$ python -q
>>> import numpy as np
>>> np.set_printoptions(precision=2, suppress=True, linewidth=140, sign=" ")
>>> def tidy(a):
...     return np.round(a, 2) + 0
... 
>>> arr = np.loadtxt("block14.csv", delimiter=",")
>>> print(arr)
[[ 1.94 -1.91  0.88  2.06]
 [ 2.06 -1.84  0.94  1.95]
 [ 2.13 -1.97  0.86  1.92]
 [ 2.04 -1.92  1.06  2.08]
 [ 1.86 -1.9   1.19  1.89]
 [ 2.08 -2.06  0.91  2.04]
 [ 2.15 -2.    1.13  2.13]
 [ 2.16 -2.    1.07  1.97]
 [ 1.99 -2.04  0.99  1.89]
 [ 0.97  2.05 -1.26  0.97]
 [ 1.06  2.06 -0.94  1.05]
 [ 1.    2.   -1.06  0.96]
 [ 0.94  1.8  -1.03  1.07]
 [ 1.06  1.97 -0.97  1.01]
 [ 0.88  1.95 -1.02  0.9 ]
 [ 0.8   2.13 -1.18  1.  ]
 [ 1.28  2.   -1.03  1.13]
 [ 1.04  2.28 -0.9   0.97]]
>>> W2 = arr[[17, 12]].astype(float)
>>> for _ in range(5):
...     lab = np.linalg.norm(arr[:, None] - W2, axis=-1).argmin(axis=1)
...     W2 = np.array([arr[lab == j].mean(axis=0) for j in range(2)])
... 
>>> print(lab)
[ 1  1  1  1  1  1  1  1  1  0  0  0  0  0  0  0  0  0]
>>> print(tidy(W2[1] - W2[0]))
[ 1.04 -3.99  2.05  0.99]
>>> P = arr @ np.linalg.solve(arr.T @ arr, arr.T)
>>> print(tidy(np.linalg.eigvalsh(P)))
[ 0.  0.  0.  0.  0.  0.  0.  0.  0.  0.  0.  0.  0.  0.  1.  1.  1.  1.]
>>> print(tidy(P @ arr[:, 2]))
[ 0.88  0.94  0.86  1.06  1.19  0.91  1.13  1.07  0.99 -1.26 -0.94 -1.06 -1.03 -0.97 -1.02 -1.18 -1.03 -0.9 ]
>>> print(np.allclose(P @ P, P))
True
>>> print(tidy(np.trace(P)))
4.0
>>> d = np.linalg.norm(arr[:, None] - arr[None], axis=-1)
>>> print(np.unravel_index(d.round(6).argmax(), d.shape))
(np.int64(6), np.int64(15))
>>> print(d.shape)
(18, 18)
>>> left, s, Vt = np.linalg.svd(arr)
>>> print(np.argmax(s[:-1] / (s[1:] + 1e-6)) + 1)
2
>>> A2 = left[:, :2] @ np.diag(s[:2]) @ Vt[:2]
>>> print(tidy(np.abs(arr - A2).max()))
0.22
>>> print(tidy(np.linalg.norm(arr - A2) / np.linalg.norm(arr)))
0.04
>>> F = np.loadtxt("case16.csv", delimiter=",")
>>> print(F)
[[-2.  1.  1.  1.]
 [ 1. -2.  1.  1.]
 [ 1.  1. -2.  1.]
 [ 1.  1.  1. -2.]]
>>> A2 = F[0, 0] * F[1:] - np.outer(F[1:, 0], F[0])
>>> print(A2)
[[ 0.  3. -3. -3.]
 [ 0. -3.  3. -3.]
 [ 0. -3. -3.  3.]]
>>> print(np.flatnonzero(~A2.round(6).any(axis=1)))
[]
>>> print(np.linalg.matrix_rank(A2), np.linalg.matrix_rank(F))
3 4
>>> E = np.load("out15.npy")
>>> print(E)
[[ 1  2  3]
 [ 2  4  6]
 [ 3  6  9]]
>>> # looks like rank 1
>>> print(tidy(np.linalg.norm(E, axis=1)))
[  3.74   7.48  11.22]
>>> print(tidy(np.linalg.norm(E) ** 2 / np.linalg.norm(E, 2) ** 2))
1.0
>>> print(tidy(np.linalg.norm(E[0], 1)), tidy(np.linalg.norm(E[0], np.inf)))
6.0 3.0
>>> print(E[0] @ E[2])
42
>>> J = np.load("a.npy")
>>> print(tidy(J))
[[-12.55   5.61  10.6 ]
 [ 10.49   3.35  14.91]
 [  1.9    0.99   4.95]
 [ -4.09 -16.17   5.84]]
>>> O = J.astype(float).copy()
>>> for j in range(3):
...     O[:, j] -= O[:, :j] @ (O[:, :j].T @ O[:, j])
...     O[:, j] /= np.linalg.norm(O[:, j])
... 
>>> print(tidy(O.T @ O))
[[ 1.  0.  0.]
 [ 0.  1.  0.]
 [ 0.  0.  1.]]
>>> print(tidy(O))
[[-0.74  0.41  0.53]
 [ 0.62  0.12  0.73]
 [ 0.11  0.04  0.24]
 [-0.24 -0.9   0.35]]
>>> A2 = np.array([[-3, 3, 3], [2, -1, -2]])
>>> W2 = np.kron(A2, J)
>>> print(np.linalg.matrix_rank(W2))
6
>>> print(tidy(np.linalg.norm(W2, 2)), tidy(np.linalg.norm(A2, 2) * np.linalg.norm(J, 2)))
119.15 119.15
>>> print(W2.shape)
(8, 9)
>>> x0 = np.array([2, 2, 3])
>>> y = J @ x0
>>> print(tidy(np.linalg.pinv(J) @ J))
[[ 1.  0.  0.]
 [ 0.  1.  0.]
 [ 0.  0.  1.]]
>>> print(tidy(np.linalg.lstsq(J, y)[0]))
[ 2.  2.  3.]
>>> rng = np.random.default_rng(7499)
>>> y = y + 0.05 * rng.normal(size=4)
>>> print(tidy(y))
[ 17.98  72.47  20.54 -23.1 ]
>>> beta, *_ = np.linalg.lstsq(J, y)
>>> print(tidy(np.linalg.norm(y - J @ beta)))
0.1
>>> print(beta.round())
[ 2.  2.  3.]
>>> print(tidy(beta))
[ 2.    2.01  3.  ]
>>> print([round(float(np.linalg.norm(np.linalg.solve(J.T @ J + lam * np.eye(3), J.T @ y))), 2) for lam in (0, 1, 10, 100)])
[4.13, 4.11, 4.02, 3.27]
>>> x0 = np.array([-2, -1, -6])
>>> y = J @ x0
>>> beta, lr = np.zeros(3), 1 / np.linalg.norm(J, 2) ** 2
>>> for i in range(250):
...     beta -= lr * J.T @ (J @ beta - y)
...     if i % 50 == 0: print(i, round(np.linalg.norm(J @ beta - y), 2))
... 
0 6.67
50 0.0
100 0.0
150 0.0
200 0.0
>>> print(beta)
[-2. -1. -6.]
>>> O, Rm = np.linalg.qr(J)
>>> print(np.trace(O @ O.T))
3.0
>>> print(tidy(abs(Rm[0, 0])), tidy(np.linalg.norm(J[:, 0])))
16.97 16.97
>>> print(tidy(O))
[[-0.74 -0.41 -0.53]
 [ 0.62 -0.12 -0.73]
 [ 0.11 -0.04 -0.24]
 [-0.24  0.9  -0.35]]
>>> print(tidy(O @ Rm))
[[-12.55   5.61  10.6 ]
 [ 10.49   3.35  14.91]
 [  1.9    0.99   4.95]
 [ -4.09 -16.17   5.84]]
>>> A = np.vander(np.arange(3) - 2, 4, increasing=True)
>>> print(A)
[[ 1 -2  4 -8]
 [ 1 -1  1 -1]
 [ 1  0  0  0]]
>>> # row 0 is much longer than the rest
>>> cov = A.T @ A
>>> print(tidy(np.linalg.svd(A, compute_uv=False) ** 2))
[ 87.7    1.97   0.32]
>>> print(tidy(np.linalg.eigvalsh(cov)[::-1]))
[ 87.7    1.97   0.32   0.  ]
>>> print(np.allclose(cov, cov.T))
True
>>> print((A @ A.T).shape)
(3, 3)
>>> u, r1 = A[0], A[2]
>>> print(u @ r1)
1
>>> pr = (u @ r1) / (u @ u) * u
>>> print(tidy(r1 - pr))
[ 0.99  0.02 -0.05  0.09]
>>> w1 = np.array([[2, 1, 3, 2, 0], [3, 3, 3, 2, 0], [3, 3, 3, 0, 1], [1, 2, 2, 1, 1]])
>>> beta = np.array([1, 0, -1, 3, 1])
>>> hid = np.maximum(A @ w1 + beta, 0)
>>> print((hid > 0).astype(int))
[[ 1  0  0  0  0]
 [ 1  0  0  1  1]
 [ 1  1  1  1  1]]
>>> W2 = np.array([[0, 2, 2], [0, 2, 0], [1, 1, 0], [0, 2, 2], [1, 2, 0]])
>>> print(hid @ W2)
[[  0   2   2]
 [  1  10   8]
 [  3  22  16]]
